$ python -q
>>> import numpy as np
>>> np.set_printoptions(suppress=True, linewidth=120)
>>> rng = np.random.default_rng(476117)
>>> m1 = rng.normal(size=(15, 3))
>>> m1 = 3 * m1 / np.linalg.norm(m1, axis=1, keepdims=True)
>>> print(m1.round(2))
[[-2.2  -0.18 -2.03]
 [-2.84 -0.11  0.95]
 [-1.43  0.91 -2.48]
 [ 1.3  -2.66 -0.47]
 [-0.28  1.67 -2.48]
 [ 1.77 -0.8   2.28]
 [-0.1   2.7  -1.3 ]
 [-0.96  0.35  2.82]
 [ 2.7  -0.84  1.02]
 [ 2.37 -1.77 -0.5 ]
 [-0.07  2.99 -0.16]
 [ 2.58 -0.73 -1.35]
 [-2.58 -1.39  0.62]
 [ 0.35 -1.29  2.69]
 [-1.25 -2.39  1.32]]
>>> gram = np.cov(m1, rowvar=False)
>>> print(gram.shape)
(3, 3)
>>> print(np.round(np.linalg.eigvalsh(gram)[::-1], 2))
[4.53 3.23 1.82]
>>> print(np.argsort(-m1.std(axis=0).round(6), kind="stable"))
[0 2 1]
>>> print(gram.round(2))
[[ 3.48 -0.65  0.19]
 [-0.65  2.9  -1.14]
 [ 0.19 -1.14  3.2 ]]
>>> print(np.round(np.median(m1, axis=0), 2))
[-0.1  -0.73 -0.16]
>>> print(np.argwhere(np.triu(np.abs(np.corrcoef(m1.T)) > 0.8, 1)))
[]
>>> B = m1 + rng.integers(-2, 3, (15, 2)) @ rng.integers(-2, 3, (2, 3))
>>> print(B.round(2))
[[-2.2  -0.18 -2.03]
 [-2.84  5.89 -3.05]
 [-1.43 -5.09  1.52]
 [ 1.3  -1.66  1.53]
 [-0.28 -1.33 -4.48]
 [ 1.77  2.2   4.28]
 [-0.1   4.7  -1.3 ]
 [-0.96  3.35  4.82]
 [ 2.7   5.16 -2.98]
 [ 2.37 -3.77  3.5 ]
 [-0.07  4.99  3.84]
 [ 2.58 -5.73  0.65]
 [-2.58 -4.39  2.62]
 [ 0.35  0.71 -1.31]
 [-1.25 -4.39  1.32]]
>>> print(np.round(np.abs(B - m1).sum(axis=1), 2))
[ 0. 10. 10.  3.  5.  5.  2.  5. 10.  6.  6.  7.  5.  6.  2.]
>>> print(np.round(np.linalg.svd(B - m1, compute_uv=False), 2))
[15.45  8.45  0.  ]
>>> A = np.loadtxt("w.csv", delimiter=",")
>>> print(A)
[[-23.  -1.  -7.]
 [ -7.   2.  -2.]
 [ -7.   5. -26.]]
>>> labels = rng.permutation(3)
>>> print(labels)
[0 2 1]
>>> B = A[labels][:, labels]
>>> print(np.trace(B))
-47.0
>>> u = np.array([5, 5, -5])
>>> print(np.correlate(A[2], A[0], "full"))
[ 49. -28. 338. -89. 598.]
>>> print(np.convolve(A[2], u))
[ -35.  -10.  -70. -155.  130.]
>>> print(np.array([np.convolve(row, u, "same") for row in A]))
[[-120.   75.  -30.]
 [ -25.   35.  -20.]
 [ -10.  -70. -155.]]
>>> vals, evecs = np.linalg.eig(A)
>>> print(vals.round(2))
[  2.26 -18.22 -31.05]
>>> print(np.round(np.sort(np.linalg.eigvals(A @ A)), 2))
[  5.13 331.81 964.06]
>>> print(np.round(np.sort(np.linalg.eigvals(np.linalg.inv(A))), 2))
[-0.05 -0.03  0.44]
>>> print(np.round(A @ evecs[:, 0] - vals[0] * evecs[:, 0], 2) + 0)
[0. 0. 0.]
